>>> import numpy as np
>>> from numpy import linalg as LA
>>> np.set_printoptions(suppress=True, linewidth=100)
>>> A = np.load("w.npy")
>>> print(A)
[[  5  -5  -1]
 [-10  10   2]
 [ 10 -10  -2]]
>>> t3 = np.stack([A, 5 * A, A[::-1]])
>>> print(np.round(LA.norm(t3, axis=(1, 2)), 2))
[ 21.42 107.12  21.42]
>>> print((t3 @ A.T).shape)
(3, 3, 3)
>>> print(np.round(LA.det(t3), 2))
[0. 0. 0.]
>>> print(t3.sum(axis=0))
[[ 40 -40  -8]
 [-70  70  14]
 [ 65 -65 -13]]
>>> print(LA.matrix_rank(t3))
[1 1 1]
>>> J = np.load("case15.npy")
>>> print(J)
[[ 2  3  4  5  6]
 [ 7  8  9 10 11]
 [12 13 14 15 16]
 [17 18 19 20 21]
 [22 23 24 25 26]]
>>> left, sv, vt = LA.svd(J)
>>> evecs = vt[:(sv > 1e-8).sum()]
>>> rng = np.random.default_rng(606193)
>>> vec = J[2] + -3 * J[4] + rng.integers(2) * np.eye(5)[3]
>>> print(vec)
[-54. -56. -58. -60. -62.]
>>> print(LA.matrix_rank(np.vstack([J, vec])))
2
>>> print(round(LA.norm(vec - evecs.T @ evecs @ vec), 2))
0.0
>>> print(np.round(np.diag(evecs.T @ evecs), 2))
[0.6 0.3 0.2 0.3 0.6]
>>> print(LA.lstsq(J[:-1].T, J[-1])[2])
2
>>> print(np.unique(J.round(6), axis=0).shape)
(5, 5)
>>> left, sv, vt = LA.svd(J, full_matrices=False)
>>> print(np.round(np.abs(vt[0]), 2))
[0.39 0.42 0.45 0.47 0.5 ]
>>> print(sv.round(2) + 0)
[78.68  3.18  0.    0.    0.  ]
>>> print((sv > 1e-8).sum())
2
>>> print(np.round(left.T @ J @ vt.T, 2) + 0)
[[78.68  0.    0.    0.    0.  ]
 [ 0.    3.18  0.    0.    0.  ]
 [ 0.    0.    0.    0.    0.  ]
 [ 0.    0.    0.    0.    0.  ]
 [ 0.    0.    0.    0.    0.  ]]
>>> print(np.round(vt @ vt.T, 2) + 0)
[[1. 0. 0. 0. 0.]
 [0. 1. 0. 0. 0.]
 [0. 0. 1. 0. 0.]
 [0. 0. 0. 1. 0.]
 [0. 0. 0. 0. 1.]]
>>> print(np.round(sv / sv[0], 2) + 0)
[1.   0.04 0.   0.   0.  ]
>>> print(np.abs(left[:, 0]).round(6).argmax())
4
>>> other = J / np.sqrt((J ** 2).mean(axis=1, keepdims=True))
>>> print(np.round(LA.norm(other, axis=1), 2))
[2.24 2.24 2.24 2.24 2.24]
>>> print(LA.matrix_rank(other) == LA.matrix_rank(J))
True
>>> print(LA.matrix_rank(J - J.mean(axis=1, keepdims=True)))
1
>>> W0 = np.load("x.npy")
>>> print(W0)
[[  5.6   -4.32  -4.05]
 [-11.79  -7.6   -3.79]
 [ -4.98   3.65   4.54]
 [ 12.71   5.46   5.5 ]
 [ -3.08  -2.33  -2.9 ]
 [  2.38  -3.06  -7.05]
 [  0.54   6.25   1.55]
 [  1.58  -1.7    4.49]
 [  5.87   1.98   3.  ]
 [ -3.36  -5.08  -2.12]]
>>> vec = np.array([1, 1, 0])
>>> target = W0 @ vec
>>> print(target.round(2))
[  1.28 -19.39  -1.33  18.17  -5.41  -0.68   6.79  -0.12   7.85  -8.44]
>>> print(np.round(LA.solve(W0.T @ W0, W0.T @ target), 2) + 0)
[1. 1. 0.]
>>> print(np.round(LA.pinv(W0) @ W0, 2) + 0)
[[1. 0. 0.]
 [0. 1. 0.]
 [0. 0. 1.]]
>>> target = target + 0.05 * rng.normal(size=10)
>>> print(target.round(2))
[  1.28 -19.34  -1.49  18.07  -5.36  -0.68   6.76  -0.17   7.91  -8.41]
>>> c, *_ = LA.lstsq(W0, target)
>>> print(np.round(W0.T @ (target - W0 @ c), 2) + 0)
[0. 0. 0.]
>>> print(c.round())
[ 1.  1. -0.]
>>> r = LA.matrix_rank(J)
>>> print(r)
2
>>> null = LA.svd(J)[2][r:].T
>>> print([int(LA.matrix_rank(J[:i])) for i in range(1, len(J) + 1)])
[1, 2, 2, 2, 2]
>>> print([int(LA.matrix_rank(J[:, :j + 1])) for j in range(5)])
[1, 2, 2, 2, 2]
>>> idx = rng.permutation(5)
>>> print(idx)
[0 1 3 2 4]
>>> other = J[idx][:, idx]
>>> print(other)
[[ 2  3  5  4  6]
 [ 7  8 10  9 11]
 [17 18 20 19 21]
 [12 13 15 14 16]
 [22 23 25 24 26]]
>>> print(np.allclose(other, J))
False
>>> print(np.diag(other))
[ 2  8 20 14 26]
>>> other = np.array([[0, 1, 1, 0], [-1, 3, -1, 1], [1, 1, -2, -3], [-3, -1, 1, -3]])
>>> data = other - other.T
>>> print(data)
[[ 0  2  0  3]
 [-2  0 -2  2]
 [ 0  2  0 -4]
 [-3 -2  4  0]]
>>> G = data.T @ data
>>> print(np.trace(G), (data ** 2).sum())
74 74
>>> print(np.diag(G))
[13 12 20 29]
>>> print(LA.matrix_rank(G))
4
>>> print(np.round(LA.svd(data, compute_uv=False) ** 2, 2))
[30.59 30.59  6.41  6.41]
>>> O, R = LA.qr(data)
>>> print(O.shape, R.shape)
(4, 4) (4, 4)
>>> print(O.round(2) + 0)
[[ 0.   -0.66 -0.26  0.71]
 [ 0.55 -0.3   0.77  0.  ]
 [ 0.   -0.66 -0.26 -0.71]
 [ 0.83  0.2  -0.52  0.  ]]
>>> print(np.round(abs(R[0, 0]), 2), np.round(LA.norm(data[:, 0]), 2))
3.61 3.61
>>> print(np.round(np.abs(np.diag(R)), 2))
[3.61 3.04 3.61 4.95]
>>> print(np.round(O.T @ O, 2) + 0)
[[1. 0. 0. 0.]
 [0. 1. 0. 0.]
 [0. 0. 1. 0.]
 [0. 0. 0. 1.]]
>>> print(R.round(2))
[[-3.61 -1.66  2.22  1.11]
 [ 0.   -3.04  1.42  0.05]
 [ 0.    0.   -3.61  1.81]
 [ 0.    0.    0.    4.95]]
>>> E = np.load("a.npy")
>>> print(E)
[[ -39.99  -99.94  -18.72   80.84]
 [ -39.87 -101.25  -18.88   78.85]
 [ -40.52 -101.42  -20.06   80.61]
 [ -38.48  -99.56  -19.95   80.26]
 [ -40.38  -98.63  -21.47   79.04]
 [ -40.59 -100.2   -19.32   79.29]
 [ -40.06  -99.31  -19.02   78.59]
 [ -40.31  -99.84  -18.73   78.28]
 [ -39.88  -98.81  -20.73   79.86]
 [ -41.02 -101.02  -20.69   81.8 ]
 [ -41.92  -99.86  -18.35   78.88]
 [ -40.64  -99.44  -19.64   78.9 ]
 [ -39.53 -101.15  -20.14   79.94]
 [ -40.58 -100.74  -21.56   79.52]
 [ -38.64  -98.37  -19.92   79.13]
 [ -39.67 -100.65  -22.41   79.87]
 [ -39.37 -100.99  -18.44   80.37]
 [ -40.63  -98.37  -19.71   80.41]
 [ -40.05  -99.84  -19.06   80.27]
 [ -40.17 -100.65  -20.24   80.9 ]
 [ -39.91 -100.48  -20.31   82.1 ]
 [ -38.52  -99.99  -18.77   78.65]
 [ -38.86 -100.5   -19.21   81.46]
 [ -42.68  -99.67  -20.33   80.73]]
>>> print(np.round(E.sum(axis=0), 2))
[ -962.27 -2400.68  -475.66  1918.55]
>>> print(np.count_nonzero(E))
96
>>> print(np.abs(E).max())
101.42
>>> np.zeros(24, 4)
Traceback (most recent call last):
  File "<python-input-78>", line 1, in <module>
    np.zeros(24, 4)
    ~~~~~~~~^^^^^^^
TypeError: Cannot interpret '4' as a data type
>>> print(E.shape)
(24, 4)
>>> print(LA.matrix_rank(E))
4
>>> print(LA.cond(J) > 100)
True
>>> print(np.argsort(-LA.norm(J, axis=0).round(6), kind="stable")[:3])
[4 3 2]
>>> M = np.loadtxt("sample8.csv", delimiter=",")
>>> print(M)
[[ 0.5  -1.2   0.7 ]
 [ 0.2  -0.8   0.  ]
 [ 0.26 -1.21  0.92]]
>>> r0 = np.array([0, 2, 2])
>>> other = M + np.outer(r0, np.eye(3)[0])
>>> print(LA.matrix_rank(other - M))
1
>>> K = np.load("arr.npy")
>>> print(K)
[[-0.7  3.   4. ]
 [-1.   0.3 -3. ]
 [-1.   3.   4.3]]
>>> P = np.triu(np.array([[0, 1, 0], [1, 0, 2], [0, 0, 0]]), 1) + np.eye(3)
>>> other = P @ K @ LA.inv(P)
>>> print(np.round(np.poly(other), 2))
[ 1.   -3.9  14.07 -3.9 ]
>>> print(other.round(2))
[[ -1.7   5.   -9. ]
 [ -3.    9.3 -13. ]
 [ -1.    4.   -3.7]]
>>> other = K / LA.norm(K, axis=1, keepdims=True)
>>> G = other @ other.T
>>> print(np.round(np.degrees(np.arccos(np.clip(G[0, 1], -1, 1))), 2))
130.43
>>> print((G - 2 * np.eye(3)).round(6).argmax(axis=1))
[2 0 0]
>>> print(np.argwhere(np.triu(np.abs(G) > 0.95, 1)))
[[0 2]]
>>> vec = np.array([-1, -1, 2])
>>> target = K @ vec
>>> c, lr = np.zeros(3), 1 / LA.norm(K, 2) ** 2
>>> for i in range(40):
...     c -= lr * K.T @ (K @ c - target)
...     if i % 10 == 0: print(i, round(LA.norm(K @ c - target), 2))
... 
0 2.28
10 0.94
20 0.51
30 0.4
>>> print(c.round(2))
[ 0.4  -0.06  1.61]
>>> F = np.load("mat.npy")
>>> print(F)
[[ 4.07 -0.3 ]
 [ 6.14 -0.05]
 [ 6.44  0.02]]
>>> left, sv, vt = LA.svd(F)
>>> print(np.argmax(sv[:-1] / (sv[1:] + 1e-6)) + 1)
1
>>> print(sv.round(2))
[9.79 0.27]
>>> other = left[:, :1] @ np.diag(sv[:1]) @ vt[:1]
>>> print(LA.matrix_rank(other))
1
>>> print(other.round(2))
[[ 4.07 -0.06]
 [ 6.14 -0.09]
 [ 6.44 -0.09]]
>>> print(round(float(LA.norm(F - other, 2)), 2), np.round(sv[1], 2))
0.27 0.27
>>> print(LA.matrix_rank(F, rtol=0.05))
1
>>> print(np.round(np.abs(F - other).max(), 2))
0.24
>>> print(np.round(LA.norm(F - other) / LA.norm(F), 2))
0.03
>>> vec = np.array([2, 2])
>>> target = F @ vec
>>> print(target.round(2))
[ 7.54 12.18 12.92]
>>> print(np.round(LA.pinv(F) @ F, 2) + 0)
[[1. 0.]
 [0. 1.]]
>>> target = target + 0.1 * rng.normal(size=3)
>>> print(target.round(2))
[ 7.53 12.07 13.19]
>>> c, *_ = LA.lstsq(F, target)
>>> print(np.round(F.T @ (target - F @ c), 2) + 0)
[0. 0.]
>>> print(c.round(2))
[2.02 2.39]
>>> print(np.round(LA.norm(target - F @ c), 2))
0.25
>>> print(c.round())
[2. 2.]
>>> print([round(float(x), 2) for x in LA.svd(F, compute_uv=False)[:3]])
[9.79, 0.27]
>>> G = F.T @ F
>>> print(LA.matrix_rank(G))
2
>>> print(G.round(2))
[[95.74 -1.4 ]
 [-1.4   0.09]]
>>> print(np.round(LA.eigvalsh(G)[::-1], 2))
[95.76  0.07]
>>> print(np.round(np.diag(G), 2))
[95.74  0.09]
>>> print((F @ F.T).shape)
(3, 3)
